$ python3 -q
>>> import numpy as np
>>> np.set_printoptions(precision=2, suppress=True, linewidth=200, sign=" ")
>>> arr = np.loadtxt("data.csv", delimiter=",")
>>> arr
array([[ 1.,  0.,  0.],
       [ 0.,  1.,  0.],
       [ 0.,  0.,  1.]])
>>> x0 = np.array([2, 3, 1])
>>> np.linalg.norm(arr @ x0) <= np.linalg.norm(arr, 2) * np.linalg.norm(x0) + 1e-9
np.True_
>>> arr * x0
array([[ 2.,  0.,  0.],
       [ 0.,  3.,  0.],
       [ 0.,  0.,  1.]])
>>> arr @ np.ones(3)
array([ 1.,  1.,  1.])
>>> arr @ x0
array([ 2.,  3.,  1.])
>>> x0 = np.array([3, 5, -5])
>>> np.abs(np.linalg.eigvals(arr))
array([ 1.,  1.,  1.])
>>> arr.T @ (arr @ x0)
array([ 3.,  5., -5.])
>>> 3 - np.linalg.matrix_rank(arr - np.eye(3), tol=1e-8)
np.int64(3)
>>> M2 = arr[0, 0] * arr[1:] - np.outer(arr[1:, 0], arr[0])
>>> M2
array([[ 0.,  1.,  0.],
       [ 0.,  0.,  1.]])
>>> np.linalg.matrix_rank(M2), np.linalg.matrix_rank(arr)
(np.int64(2), np.int64(3))
>>> np.flatnonzero(~M2.round(6).any(axis=1))
array([], dtype=int64)
>>> np.poly(arr)
array([ 1., -3.,  3., -1.])
>>> np.einsum("ii->", arr)
np.float64(3.0)
>>> np.kron(np.eye(2, dtype=int), arr)
array([[ 1.,  0.,  0.,  0.,  0.,  0.],
       [ 0.,  1.,  0.,  0.,  0.,  0.],
       [ 0.,  0.,  1.,  0.,  0.,  0.],
       [ 0.,  0.,  0.,  1.,  0.,  0.],
       [ 0.,  0.,  0.,  0.,  1.,  0.],
       [ 0.,  0.,  0.,  0.,  0.,  1.]])
>>> np.einsum("ij,ji->", arr, arr)
np.float64(3.0)
>>> feats = np.array([[0, 0, 0, 0], [1, 0, 0, 0], [0, 2, 2, 0], [0, 1, 3, 0]])
>>> feats
array([[ 0,  0,  0,  0],
       [ 1,  0,  0,  0],
       [ 0,  2,  2,  0],
       [ 0,  1,  3,  0]])
>>> U, sv, Vh = np.linalg.svd(feats)
>>> vecs = Vh[:(sv > 1e-8).sum()]
>>> rng = np.random.default_rng(945)
>>> x0 = feats[0] + -1 * feats[3] + rng.integers(2) * np.eye(4)[2]
>>> x0
array([ 0., -1., -2.,  0.])
>>> round(float(np.linalg.norm(x0 - vecs.T @ vecs @ x0)), 2)
0.0
>>> np.linalg.matrix_rank(np.vstack([feats, x0]))
np.int64(3)
>>> W1 = np.array([[-2, -2, -3, -2, 2],
...     [1, -3, 2, 0, 0],
...     [-3, 1, 1, 3, 2],
...     [0, -2, 1, -2, 0]])
>>> b = np.array([2, -2, 4, -5, -3])
>>> H = np.maximum(feats @ W1 + b, 0)
>>> H
array([[  2,   0,   4,   0,   0],
       [  0,   0,   1,   0,   0],
       [  0,   0,  10,   1,   1],
       [  0,   0,   9,   4,   3]])
>>> basis = np.array([[2, -3], [-1, 3], [1, -1], [1, -1], [-1, 0]])
>>> W1 @ basis
array([[ -9,   5],
       [  7, -14],
       [ -5,   8],
       [  1,  -5]])
>>> H @ basis
array([[  8, -10],
       [  1,  -1],
       [ 10, -11],
       [ 10, -13]])
>>> z = rng.permutation(4)
>>> z
array([ 2,  1,  0,  3])
>>> M2 = feats[z][:, z]
>>> round(np.linalg.det(M2), 2), np.round(np.linalg.det(feats[z]), 2)
(np.float64(0.0), np.float64(0.0))
>>> np.diag(M2)
array([ 2,  0,  0,  0])
>>> feats.ravel(order="F")
array([ 0,  1,  0,  0,  0,  0,  2,  1,  0,  0,  2,  3,  0,  0,  0,  0])
>>> feats.reshape(-1, 2)
array([[ 0,  0],
       [ 0,  0],
       [ 1,  0],
       [ 0,  0],
       [ 0,  2],
       [ 2,  0],
       [ 0,  1],
       [ 3,  0]])
>>> t3 = feats.reshape(4, 2, -1)
>>> np.swapaxes(t3, 1, 2)[1]
array([[ 1,  0],
       [ 0,  0]])
>>> np.einsum("ihd,jhd->hij", t3, t3).shape
(2, 4, 4)
>>> np.einsum("ihd,ihd->ih", t3, t3)
array([[ 0,  0],
       [ 1,  0],
       [ 4,  4],
       [ 1,  9]])
>>> r = np.linalg.matrix_rank(feats)
>>> r
np.int64(3)
>>> ns = np.linalg.svd(feats)[2][r:].T
>>> ns @ ns.T
array([[ 0.,  0.,  0.,  0.],
       [ 0.,  0.,  0.,  0.],
       [ 0.,  0.,  0.,  0.],
       [ 0.,  0.,  0.,  1.]])
>>> np.linalg.matrix_rank(feats.T @ feats), np.linalg.matrix_rank(feats @ feats.T)
(np.int64(3), np.int64(3))
>>> A = np.load("case1.npy")
>>> A
array([[ 0.33,  0.33,  0.33],
       [ 0.5 ,  0.5 ,  0.  ],
       [ 0.33,  0.33,  0.33]])
>>> # rows sum to 1
>>> U, sv, Vh = np.linalg.svd(A)
>>> np.argmax(sv[:-1] / (sv[1:] + 1e-6)) + 1
np.int64(2)
>>> sv.round(2) + 0
array([ 1.03,  0.32,  0.  ])
>>> M2 = U[:, :2] @ np.diag(sv[:2]) @ Vh[:2]
>>> round(np.abs(A - M2).max(), 2)
np.float64(0.0)
>>> U, sv, Vh = np.linalg.svd(A)
>>> vecs = Vh[:(sv > 1e-8).sum()]
>>> x0 = A[1] + -2 * A[0] + rng.integers(2) * np.eye(3)[0]
>>> x0
array([ 0.83, -0.17, -0.67])
>>> np.linalg.matrix_rank(np.vstack([A, x0]))
np.int64(3)
>>> np.diag(vecs.T @ vecs)
array([ 0.5,  0.5,  1. ])
>>> np.round(vecs.T @ vecs, 2) + 0
array([[ 0.5,  0.5,  0. ],
       [ 0.5,  0.5,  0. ],
       [ 0. ,  0. ,  1. ]])
>>> F = np.load("x.npy")
>>> F
array([[ 2.07,  0.6 , -0.08],
       [ 3.38, -0.85,  4.49],
       [ 3.13, -1.01, -1.38],
       [-1.37,  0.  ,  3.69],
       [ 0.39, -2.67, -2.78],
       [ 1.12, -0.52, -0.4 ],
       [-6.85,  2.51, -2.63],
       [ 0.69,  0.13,  0.16],
       [-6.59,  0.23, -4.51],
       [ 0.77, -0.16,  2.27],
       [ 2.73,  5.88, -7.22]])
>>> def softmax(z):
...     e = np.exp(z - z.max(axis=-1, keepdims=True))
...     return e / e.sum(axis=-1, keepdims=True)
... 
>>> softmax(F).sum(axis=1)
array([ 1.,  1.,  1.,  1.,  1.,  1.,  1.,  1.,  1.,  1.,  1.])
>>> softmax(F[3] + -1)
array([ 0.01,  0.02,  0.97])
>>> scores = F @ F.T / np.sqrt(3)
>>> softmax(scores).round(6).argmax(axis=1)
array([ 10,   1,   2,   3,   4,   2,   6,   1,   8,   1,  10])
>>> Xc = (F - F.mean(axis=0)) / F.std(axis=0)
>>> Xc.std(axis=0)
array([ 1.,  1.,  1.])
>>> np.argwhere(np.abs(Xc) > 2)
array([[ 10,   1]])
>>> b = np.linalg.lstsq(np.delete(Xc, 1, axis=1), Xc[:, 1])[0]
>>> round(float(1 - np.var(Xc[:, 1] - np.delete(Xc, 1, axis=1) @ b)), 2)
0.3
>>> np.abs(b).argmax()
np.int64(1)
>>> proj = F @ np.linalg.solve(F.T @ F, F.T)
>>> np.trace(proj)
np.float64(3.0)
>>> np.allclose(proj @ proj, proj)
True
>>> np.round(np.linalg.eigvalsh(proj), 2) + 0
array([ 0.,  0.,  0.,  0.,  0.,  0.,  0.,  0.,  1.,  1.,  1.])
>>> z = rng.permutation(3)
>>> M2 = F[:, z] * rng.choice([-1, 1], 3)
>>> M2
array([[-2.07, -0.6 ,  0.08],
       [-3.38,  0.85, -4.49],
       [-3.13,  1.01,  1.38],
       [ 1.37, -0.  , -3.69],
       [-0.39,  2.67,  2.78],
       [-1.12,  0.52,  0.4 ],
       [ 6.85, -2.51,  2.63],
       [-0.69, -0.13, -0.16],
       [ 6.59, -0.23,  4.51],
       [-0.77,  0.16, -2.27],
       [-2.73, -5.88,  7.22]])
>>> U, _, Vh = np.linalg.svd(F.T @ M2)
>>> z
array([ 0,  1,  2])
>>> W0 = np.load("out6.npy")
>>> W0
array([[ 1. ,  0. ,  0.5],
       [-1. ,  2.3,  0.5],
       [-7. ,  1.3, -0.7],
       [ 4.5,  1.5,  0.4]])
>>> x0 = np.array([3, 4, 4])
>>> target = W0 @ x0
>>> np.linalg.lstsq(W0, target)[0]
array([ 3.,  4.,  4.])
>>> np.linalg.solve(W0.T @ W0, W0.T @ target)
array([ 3.,  4.,  4.])
>>> target = target + 0.3 * rng.normal(size=4)
>>> target
array([  5.05,   8.31, -18.89,  21.09])
>>> b, *_ = np.linalg.lstsq(W0, target)
>>> np.round(np.linalg.norm(target - W0 @ b), 2)
np.float64(0.13)
>>> b
array([ 3.  ,  3.96,  4.3 ])
>>> np.round(W0.T @ (target - W0 @ b), 2) + 0
array([ 0.,  0.,  0.])
>>> U, sv, Vh = np.linalg.svd(W0, full_matrices=False)
>>> (sv > 1e-8).sum()
np.int64(3)
>>> np.abs(Vh[0])
array([ 0.99,  0.07,  0.09])
>>> sv / sv[0]
array([ 1.  ,  0.35,  0.07])
>>> np.allclose(U * sv @ Vh, W0)
True
>>> np.round(U.T @ U, 2) + 0
array([[ 1.,  0.,  0.],
       [ 0.,  1.,  0.],
       [ 0.,  0.,  1.]])
>>> theta = np.radians(15)
>>> R = np.eye(3)
>>> R[0, 0] = R[2, 2] = np.cos(theta)
>>> R[0, 2], R[2, 0] = -np.sin(theta), np.sin(theta)
>>> R
array([[ 0.97,  0.  , -0.26],
       [ 0.  ,  1.  ,  0.  ],
       [ 0.26,  0.  ,  0.97]])
>>> M2 = W0 @ R.T
>>> M2
array([[ 0.84,  0.  ,  0.74],
       [-1.1 ,  2.3 ,  0.22],
       [-6.58,  1.3 , -2.49],
       [ 4.24,  1.5 ,  1.55]])
>>> np.allclose(np.linalg.norm(W0, axis=1), np.linalg.norm(M2, axis=1))
True
>>> np.round(np.linalg.det(R), 2), round(float(np.trace(R)), 2)
(np.float64(1.0), 2.93)
>>> softmax(arr[1])
array([ 0.21,  0.58,  0.21])
>>> scores = arr @ arr.T / np.sqrt(3)
>>> softmax(scores)[1] @ arr
array([ 0.26,  0.47,  0.26])
>>> softmax(scores + np.triu(np.full(scores.shape, -np.inf), 1))
array([[ 1.  ,  0.  ,  0.  ],
       [ 0.36,  0.64,  0.  ],
       [ 0.26,  0.26,  0.47]])
>>> softmax(scores)
array([[ 0.47,  0.26,  0.26],
       [ 0.26,  0.47,  0.26],
       [ 0.26,  0.26,  0.47]])
>>> M2 = np.array([[0, -2], [6, 8]])
>>> M2[-1] = M2[0]
>>> K = M2 + 0.02 * np.eye(2)
>>> K
array([[ 0.02, -2.  ],
       [ 0.  , -1.98]])
>>> r0 = np.array([2, 0])
>>> M2 = K + np.outer(r0, np.eye(2)[1])
>>> M2
array([[ 0.02,  0.  ],
       [ 0.  , -1.98]])
>>> round(float(np.linalg.det(M2) / np.linalg.det(K)), 2), np.round(1 + np.linalg.solve(K, r0)[1], 2)
(1.0, np.float64(1.0))
>>> np.linalg.matrix_rank(feats - feats[0, 0] * np.eye(4))
np.int64(3)
>>> np.prod(np.diag(feats)), round(np.linalg.det(feats), 2)
(np.int64(0), np.float64(0.0))
>>> np.sort(np.linalg.eigvals(feats))
array([ 0.,  0.,  0.,  2.])
>>> np.allclose(K @ K.T, K.T @ K)
False
>>> (K + K.T) / 2
array([[ 0.02, -1.  ],
       [-1.  , -1.98]])
>>> np.round(np.linalg.matrix_power(K, 3), 2) + 0
array([[ 0.  , -7.76],
       [ 0.  , -7.76]])
>>> round(float(np.linalg.det(K)), 2)
-0.04
>>> (K - K.T) / 2
array([[ 0., -1.],
       [ 1.,  0.]])
>>> np.allclose(K, K.T)
False
>>> np.kron(np.eye(2, dtype=int), K)
array([[ 0.02, -2.  ,  0.  , -0.  ],
       [ 0.  , -1.98,  0.  , -0.  ],
       [ 0.  , -0.  ,  0.02, -2.  ],
       [ 0.  , -0.  ,  0.  , -1.98]])
>>> round(np.linalg.eigvals(K).sum().real, 2)
np.float64(-1.96)
>>> np.einsum("ii->", K)
np.float64(-1.96)
>>> round(np.linalg.det(2 * K), 2), np.round(np.linalg.det(K), 2)
(np.float64(-0.16), np.float64(-0.04))
>>> np.linalg.eigvals(K)
array([ 0.02, -1.98])
>>> data = np.load("m.npy")
>>> data
array([[ 0,  0, -2],
       [ 0, -2,  2],
       [ 0,  0,  0]])
>>> U, sv, Vh = np.linalg.svd(data)
>>> vecs = Vh[:(sv > 1e-8).sum()]
>>> x0 = data[2] + -1 * data[1] + rng.integers(2) * np.eye(3)[2]
>>> x0
array([ 0.,  2., -2.])
>>> np.diag(vecs.T @ vecs)
array([ 0.,  1.,  1.])
>>> round(float(np.linalg.norm(x0 - vecs.T @ vecs @ x0)), 2)
0.0
>>> np.round(vecs.T @ vecs, 2) + 0
array([[ 0.,  0.,  0.],
       [ 0.,  1.,  0.],
       [ 0.,  0.,  1.]])
